$ python -q
>>> import numpy as np
>>> from numpy import linalg as LA
>>> np.set_printoptions(precision=2, suppress=True, linewidth=140, sign=" ")
>>> W0 = np.load("case12.npy")
>>> W0
array([[ -5.74,   1.8 ,  -2.36, -10.25,  -6.07,   9.49],
       [  0.41,   0.22,  -0.05,   0.05,  -0.27,  -0.18],
       [ -0.5 ,  -0.1 ,   0.2 ,   0.09,  -0.47,   0.05]])
>>> M2 = np.array([[2, 4, 2], [1, 4, 3], [4, 1, 4], [0, 4, 2], [0, 5, 5], [2, 4, 1]])
>>> print(np.einsum("ij,ij->i", W0, W0))
[ 273.72    0.33    0.53]
>>> np.einsum("ik,kj->ji", W0, M2)
array([[ -0.14,   0.48,  -0.2 ],
       [-51.51,   0.6 ,  -3.99],
       [-56.88,  -0.15,  -2.62]])
>>> W0 @ M2
array([[ -0.14, -51.51, -56.88],
       [  0.48,   0.6 ,  -0.15],
       [ -0.2 ,  -3.99,  -2.62]])
>>> U, sigma, Vh = LA.svd(W0)
>>> np.argmax(sigma[:-1] / (sigma[1:] + 1e-6)) + 1
np.int64(1)
>>> sigma
array([ 16.55,   0.7 ,   0.52])
>>> M2 = U[:, :1] @ np.diag(sigma[:1]) @ Vh[:1]
>>> print(np.round(np.abs(W0 - M2).max(), 2))
0.4
>>> LA.matrix_rank(W0, rtol=0.05)
np.int64(1)
>>> M2
array([[ -5.75,   1.8 ,  -2.36, -10.25,  -6.07,   9.49],
       [  0.05,  -0.02,   0.02,   0.09,   0.05,  -0.08],
       [ -0.1 ,   0.03,  -0.04,  -0.17,  -0.1 ,   0.16]])
>>> [round(float(x), 2) for x in LA.svd(W0, compute_uv=False)[:3]]
[16.55, 0.7, 0.52]
>>> rng = np.random.default_rng(90856)
>>> arr = (rng.random((8, 8)) < 0.3) + np.eye(8)
>>> arr /= arr.sum(axis=1, keepdims=True)
>>> arr
array([[ 0.2 ,  0.  ,  0.2 ,  0.  ,  0.  ,  0.2 ,  0.2 ,  0.2 ],
       [ 0.  ,  0.25,  0.  ,  0.  ,  0.25,  0.25,  0.25,  0.  ],
       [ 0.  ,  0.  ,  0.25,  0.  ,  0.25,  0.25,  0.25,  0.  ],
       [ 0.  ,  0.  ,  0.  ,  0.5 ,  0.  ,  0.5 ,  0.  ,  0.  ],
       [ 0.  ,  0.25,  0.  ,  0.25,  0.25,  0.  ,  0.25,  0.  ],
       [ 0.2 ,  0.2 ,  0.2 ,  0.  ,  0.2 ,  0.2 ,  0.  ,  0.  ],
       [ 0.2 ,  0.2 ,  0.2 ,  0.  ,  0.  ,  0.2 ,  0.2 ,  0.  ],
       [ 0.  ,  0.  ,  0.  ,  0.  ,  0.5 ,  0.  ,  0.  ,  0.5 ]])
>>> q, Rm = LA.qr(arr)
>>> np.round(q @ Rm, 2) + 0
array([[ 0.2 ,  0.  ,  0.2 ,  0.  ,  0.  ,  0.2 ,  0.2 ,  0.2 ],
       [ 0.  ,  0.25,  0.  ,  0.  ,  0.25,  0.25,  0.25,  0.  ],
       [ 0.  ,  0.  ,  0.25,  0.  ,  0.25,  0.25,  0.25,  0.  ],
       [ 0.  ,  0.  ,  0.  ,  0.5 ,  0.  ,  0.5 ,  0.  ,  0.  ],
       [ 0.  ,  0.25,  0.  ,  0.25,  0.25,  0.  ,  0.25,  0.  ],
       [ 0.2 ,  0.2 ,  0.2 ,  0.  ,  0.2 ,  0.2 ,  0.  ,  0.  ],
       [ 0.2 ,  0.2 ,  0.2 ,  0.  ,  0.  ,  0.2 ,  0.2 ,  0.  ],
       [ 0.  ,  0.  ,  0.  ,  0.  ,  0.5 ,  0.  ,  0.  ,  0.5 ]])
>>> np.abs(np.diag(Rm))
array([ 0.35,  0.39,  0.25,  0.54,  0.52,  0.33,  0.26,  0.08])
>>> round(float(abs(Rm[0, 0])), 2), round(float(LA.norm(arr[:, 0])), 2)
(0.35, 0.35)
>>> np.round(q.T @ q, 2) + 0
array([[ 1.,  0.,  0.,  0.,  0.,  0.,  0.,  0.],
       [ 0.,  1.,  0.,  0.,  0.,  0.,  0.,  0.],
       [ 0.,  0.,  1.,  0.,  0.,  0.,  0.,  0.],
       [ 0.,  0.,  0.,  1.,  0.,  0.,  0.,  0.],
       [ 0.,  0.,  0.,  0.,  1.,  0.,  0.,  0.],
       [ 0.,  0.,  0.,  0.,  0.,  1.,  0.,  0.],
       [ 0.,  0.,  0.,  0.,  0.,  0.,  1.,  0.],
       [ 0.,  0.,  0.,  0.,  0.,  0.,  0.,  1.]])
>>> print(arr @ arr)
[[ 0.12  0.08  0.17  0.    0.19  0.17  0.13  0.14]
 [ 0.1   0.22  0.1   0.06  0.17  0.16  0.17  0.  ]
 [ 0.1   0.16  0.16  0.06  0.17  0.16  0.17  0.  ]
 [ 0.1   0.1   0.1   0.25  0.1   0.35  0.    0.  ]
 [ 0.05  0.17  0.05  0.19  0.12  0.24  0.17  0.  ]
 [ 0.08  0.14  0.13  0.05  0.19  0.18  0.19  0.04]
 [ 0.12  0.13  0.17  0.    0.14  0.22  0.18  0.04]
 [ 0.    0.12  0.    0.12  0.38  0.    0.12  0.25]]
>>> LA.matrix_power(arr, 3)
array([[ 0.08,  0.13,  0.13,  0.05,  0.21,  0.15,  0.16,  0.09],
       [ 0.09,  0.17,  0.11,  0.07,  0.16,  0.2 ,  0.18,  0.02],
       [ 0.09,  0.15,  0.13,  0.07,  0.16,  0.2 ,  0.18,  0.02],
       [ 0.09,  0.12,  0.12,  0.15,  0.15,  0.27,  0.1 ,  0.02],
       [ 0.09,  0.16,  0.11,  0.12,  0.13,  0.24,  0.13,  0.01],
       [ 0.09,  0.16,  0.12,  0.07,  0.17,  0.18,  0.17,  0.04],
       [ 0.1 ,  0.15,  0.15,  0.04,  0.17,  0.18,  0.17,  0.04],
       [ 0.03,  0.15,  0.03,  0.16,  0.25,  0.12,  0.15,  0.12]])
>>> print(np.sort(np.abs(LA.eigvals(arr))))
[ 0.14  0.21  0.21  0.21  0.25  0.44  0.44  1.  ]
>>> np.allclose(arr, arr.T)
False
>>> np.allclose(arr @ arr.T, arr.T @ arr)
False
>>> print((arr - arr.T) / 2)
[[ 0.    0.    0.1   0.    0.    0.    0.    0.1 ]
 [ 0.    0.    0.    0.    0.    0.02  0.02  0.  ]
 [-0.1   0.    0.    0.    0.12  0.02  0.02  0.  ]
 [ 0.    0.    0.    0.   -0.12  0.25  0.    0.  ]
 [ 0.    0.   -0.12  0.12  0.   -0.1   0.12 -0.25]
 [ 0.   -0.02 -0.02 -0.25  0.1   0.   -0.1   0.  ]
 [ 0.   -0.02 -0.02  0.   -0.12  0.1   0.    0.  ]
 [-0.1   0.    0.    0.    0.25  0.    0.    0.  ]]
>>> u = np.array([-1, -1, 1])
>>> np.array([np.convolve(row, u, "same") for row in arr])
array([[-0.2 ,  0.  , -0.2 ,  0.2 , -0.2 , -0.4 , -0.2 ,  0.  ],
       [-0.25, -0.25,  0.25, -0.25, -0.5 , -0.25,  0.  ,  0.25],
       [ 0.  , -0.25, -0.25,  0.  , -0.5 , -0.25,  0.  ,  0.25],
       [ 0.  ,  0.  , -0.5 , -0.5 ,  0.  , -0.5 ,  0.5 ,  0.  ],
       [-0.25, -0.25,  0.  , -0.5 ,  0.  ,  0.  , -0.25,  0.25],
       [-0.4 , -0.2 ,  0.  ,  0.  , -0.4 ,  0.  ,  0.2 ,  0.  ],
       [-0.4 , -0.2 ,  0.  ,  0.2 , -0.2 , -0.4 ,  0.  ,  0.2 ],
       [ 0.  ,  0.  ,  0.  , -0.5 , -0.5 ,  0.5 , -0.5 , -0.5 ]])
>>> np.convolve(arr[0], u)
array([-0.2, -0.2,  0. , -0.2,  0.2, -0.2, -0.4, -0.2,  0. ,  0.2])
>>> J = np.load("test10.npy")
>>> J
array([[ 3,  0,  0,  0,  0,  0,  0,  0,  0],
       [ 0,  1,  0,  0,  0,  0,  0,  0,  0],
       [-1, -3,  2,  0,  0,  0,  0,  0,  0],
       [-2,  2, -2,  2,  0,  0,  0,  0,  0],
       [-1,  3,  1,  2, -3,  0,  0,  0,  0],
       [-1,  2, -2,  1, -1,  1,  0,  0,  0],
       [ 0,  1, -1, -1,  2,  0, -1,  0,  0],
       [-3,  0,  1, -3, -3,  1,  1, -1,  0],
       [-3,  3,  1, -1, -3,  0,  1, -2,  2]])
>>> q, Rm = LA.qr(J)
>>> np.round(q.T @ q, 2) + 0
array([[ 1.,  0.,  0.,  0.,  0.,  0.,  0.,  0.,  0.],
       [ 0.,  1.,  0.,  0.,  0.,  0.,  0.,  0.,  0.],
       [ 0.,  0.,  1.,  0.,  0.,  0.,  0.,  0.,  0.],
       [ 0.,  0.,  0.,  1.,  0.,  0.,  0.,  0.,  0.],
       [ 0.,  0.,  0.,  0.,  1.,  0.,  0.,  0.,  0.],
       [ 0.,  0.,  0.,  0.,  0.,  1.,  0.,  0.,  0.],
       [ 0.,  0.,  0.,  0.,  0.,  0.,  1.,  0.,  0.],
       [ 0.,  0.,  0.,  0.,  0.,  0.,  0.,  1.,  0.],
       [ 0.,  0.,  0.,  0.,  0.,  0.,  0.,  0.,  1.]])
>>> np.round(q @ Rm, 2) + 0
array([[ 3.,  0.,  0.,  0.,  0.,  0.,  0.,  0.,  0.],
       [ 0.,  1.,  0.,  0.,  0.,  0.,  0.,  0.,  0.],
       [-1., -3.,  2.,  0.,  0.,  0.,  0.,  0.,  0.],
       [-2.,  2., -2.,  2.,  0.,  0.,  0.,  0.,  0.],
       [-1.,  3.,  1.,  2., -3.,  0.,  0.,  0.,  0.],
       [-1.,  2., -2.,  1., -1.,  1.,  0.,  0.,  0.],
       [ 0.,  1., -1., -1.,  2.,  0., -1.,  0.,  0.],
       [-3.,  0.,  1., -3., -3.,  1.,  1., -1.,  0.],
       [-3.,  3.,  1., -1., -3.,  0.,  1., -2.,  2.]])
>>> print(q.shape, Rm.shape)
(9, 9) (9, 9)
>>> np.trace(q @ q.T)
np.float64(9.0)
>>> np.allclose(Rm.T @ Rm, J.T @ J)
True
